% ipython --no-banner

In [1]: import numpy as np

In [2]: from numpy import linalg as LA

In [3]: np.set_printoptions(precision=2, suppress=True, linewidth=100)

In [4]: W0 = np.loadtxt("block0.csv", delimiter=",")

In [5]: W0
Out[5]: 
array([[-13.11, -29.82, -20.68,  30.24,  -0.09,  18.89,  18.83],
       [ -9.17, -29.42, -21.26,  30.01,  -0.13,  19.68,  20.16],
       [ -8.56, -29.98, -18.4 ,  30.86,   0.26,  18.22,  19.75],
       [ -8.79, -30.56, -20.69,  29.87,   0.52,  20.39,  21.13],
       [ -9.18, -28.23, -18.65,  30.36,   1.28,  20.23,  20.05],
       [ -8.92, -29.03, -20.3 ,  31.94,  -1.19,  21.83,  19.7 ],
       [-10.83, -29.41, -20.34,  29.69,  -0.25,  19.02,  18.46],
       [ -8.57, -30.12, -19.39,  30.94,  -0.47,  20.94,  20.99],
       [ -9.33, -29.14, -20.03,  31.04,   0.51,  20.75,  21.7 ],
       [ -9.09, -30.05, -19.16,  29.15,  -0.41,  20.34,  21.26],
       [ -9.85, -30.23, -18.64,  31.42,   2.3 ,  19.35,  20.07],
       [-11.41, -31.47, -20.38,  30.42,   0.72,  19.33,  19.58],
       [-11.13, -29.52, -20.16,  30.38,   1.02,  21.32,  20.67],
       [ -9.35, -28.15, -21.23,  30.04,   0.4 ,  21.31,  19.5 ],
       [ -9.41, -30.33, -19.49,  28.65,  -0.09,  21.56,  19.92],
       [ -9.53, -31.1 , -20.38,  31.36,   0.55,  20.37,  20.65],
       [ -9.13, -29.81, -20.62,  28.13,  -0.22,  19.04,  20.13],
       [-10.84, -31.35, -20.32,  30.32,  -0.52,  19.65,  18.47],
       [ -9.57, -30.35, -20.62,  28.5 ,  -0.27,  18.1 ,  20.89],
       [ -9.57, -29.63, -19.75,  29.73,   0.03,  19.33,  18.56],
       [ -9.66, -29.21, -17.93,  30.41,   0.62,  19.24,  21.05],
       [ -8.91, -29.34, -20.5 ,  30.78,   1.35,  18.61,  18.61],
       [ -8.65, -31.57, -19.42,  31.71,   2.27,  19.93,  19.46],
       [-10.16, -29.97, -20.13,  28.89,   0.17,  19.75,  20.43],
       [ -9.64, -28.84, -19.61,  29.97,  -0.24,  20.63,  17.55]])

In [6]: out = np.c_[W0[:, :3] @ np.array([[3, 2, 3], [3, 0, 2], [0, 1, 0]]), np.array([3, 5, 1, 1, 4, 2, 5, 5, 2, 3, 2, 5, 1, 2, 2, 0, 2, 0, 3, 0, 4, 3, 4, 5, 0])]

In [7]: out
Out[7]: 
array([[-128.79,  -46.9 ,  -98.97,    3.  ],
       [-115.77,  -39.6 ,  -86.35,    5.  ],
       [-115.62,  -35.52,  -85.64,    1.  ],
       [-118.05,  -38.27,  -87.49,    1.  ],
       [-112.23,  -37.01,  -84.  ,    4.  ],
       [-113.85,  -38.14,  -84.82,    2.  ],
       [-120.72,  -42.  ,  -91.31,    5.  ],
       [-116.07,  -36.53,  -85.95,    5.  ],
       [-115.41,  -38.69,  -86.27,    2.  ],
       [-117.42,  -37.34,  -87.37,    3.  ],
       [-120.24,  -38.34,  -90.01,    2.  ],
       [-128.64,  -43.2 ,  -97.17,    5.  ],
       [-121.95,  -42.42,  -92.43,    1.  ],
       [-112.5 ,  -39.93,  -84.35,    2.  ],
       [-119.22,  -38.31,  -88.89,    2.  ],
       [-121.89,  -39.44,  -90.79,    0.  ],
       [-116.82,  -38.88,  -87.01,    2.  ],
       [-126.57,  -42.  ,  -95.22,    0.  ],
       [-119.76,  -39.76,  -89.41,    3.  ],
       [-117.6 ,  -38.89,  -87.97,    0.  ],
       [-116.61,  -37.25,  -87.4 ,    4.  ],
       [-114.75,  -38.32,  -85.41,    3.  ],
       [-120.66,  -36.72,  -89.09,    4.  ],
       [-120.39,  -40.45,  -90.42,    5.  ],
       [-115.44,  -38.89,  -86.6 ,    0.  ]])

In [8]: np.round(LA.lstsq(W0, out[:, 0])[0], 2) + 0
Out[8]: array([3., 3., 0., 0., 0., 0., 0.])

In [9]: LA.matrix_rank(out)
Out[9]: np.int64(4)

In [10]: LA.norm(LA.qr(W0)[0].T @ out, axis=0) ** 2 / ((out ** 2).sum(axis=0) + 1e-12)
Out[10]: array([1.  , 1.  , 1.  , 0.73])
